% python3 -q
>>> import numpy as np
>>> np.set_printoptions(precision=3, suppress=True, linewidth=160, legacy="1.25")
>>> M2 = np.array([[1, 1, 2, 1, 0, 2, 1],
...     [1, 0, 0, 0, 1, 1, 1],
...     [1, 1, 0, 1, 2, 0, 2],
...     [0, 0, 0, 1, 2, 0, 1],
...     [1, 1, 1, 1, 1, 0, 2],
...     [2, 1, 2, 2, 2, 0, 2],
...     [0, 0, 2, 2, 1, 1, 2]])
>>> W0 = M2 - M2.T
>>> print(W0)
[[ 0  0  1  1 -1  0  1]
 [ 0  0 -1  0  0  0  1]
 [-1  1  0  1  1 -2  0]
 [-1  0 -1  0  1 -2 -1]
 [ 1  0 -1 -1  0 -2  1]
 [ 0  0  2  2  2  0  1]
 [-1 -1  0  1 -1 -1  0]]
>>> print(np.round(np.linalg.det(W0), 3))
0.0
>>> W0.inv()
Traceback (most recent call last):
  File "<python-input-6>", line 1, in <module>
    W0.inv()
    ^^^^^^
AttributeError: 'numpy.ndarray' object has no attribute 'inv'
>>> print(np.linalg.matrix_power(W0, 2))
[[ -4   0   0   3   1  -3  -2]
 [  0  -2   0   0  -2   1   0]
 [  0   0  -8  -6  -2  -4  -2]
 [  3   0  -6  -8  -3   1  -2]
 [  1  -2  -2  -3  -8   3   0]
 [ -3   1  -4   1   3 -13   0]
 [ -2   0  -2  -2   0   0  -5]]
>>> print((W0 - W0.T) / 2)
[[ 0.  0.  1.  1. -1.  0.  1.]
 [ 0.  0. -1.  0.  0.  0.  1.]
 [-1.  1.  0.  1.  1. -2.  0.]
 [-1.  0. -1.  0.  1. -2. -1.]
 [ 1.  0. -1. -1.  0. -2.  1.]
 [ 0.  0.  2.  2.  2.  0.  1.]
 [-1. -1.  0.  1. -1. -1.  0.]]
>>> print(W0 @ W0)
[[ -4   0   0   3   1  -3  -2]
 [  0  -2   0   0  -2   1   0]
 [  0   0  -8  -6  -2  -4  -2]
 [  3   0  -6  -8  -3   1  -2]
 [  1  -2  -2  -3  -8   3   0]
 [ -3   1  -4   1   3 -13   0]
 [ -2   0  -2  -2   0   0  -5]]
>>> print(np.allclose(W0, W0.T))
False
>>> X = 0.2 ** np.abs(np.subtract.outer(np.arange(3), np.arange(3)))
>>> print(X)
[[1.   0.2  0.04]
 [0.2  1.   0.2 ]
 [0.04 0.2  1.  ]]
>>> vec = np.array([2, 0, 0])
>>> print(X @ np.ones(3))
[1.24 1.4  1.24]
>>> print((X * vec).sum(axis=1))
[2.   0.4  0.08]
>>> print(X @ vec)
[2.   0.4  0.08]
>>> print(np.linalg.norm(X @ vec) <= np.linalg.norm(X, 2) * np.linalg.norm(vec) + 1e-9)
True
>>> print(np.einsum("ij,j->i", X, vec))
[2.   0.4  0.08]
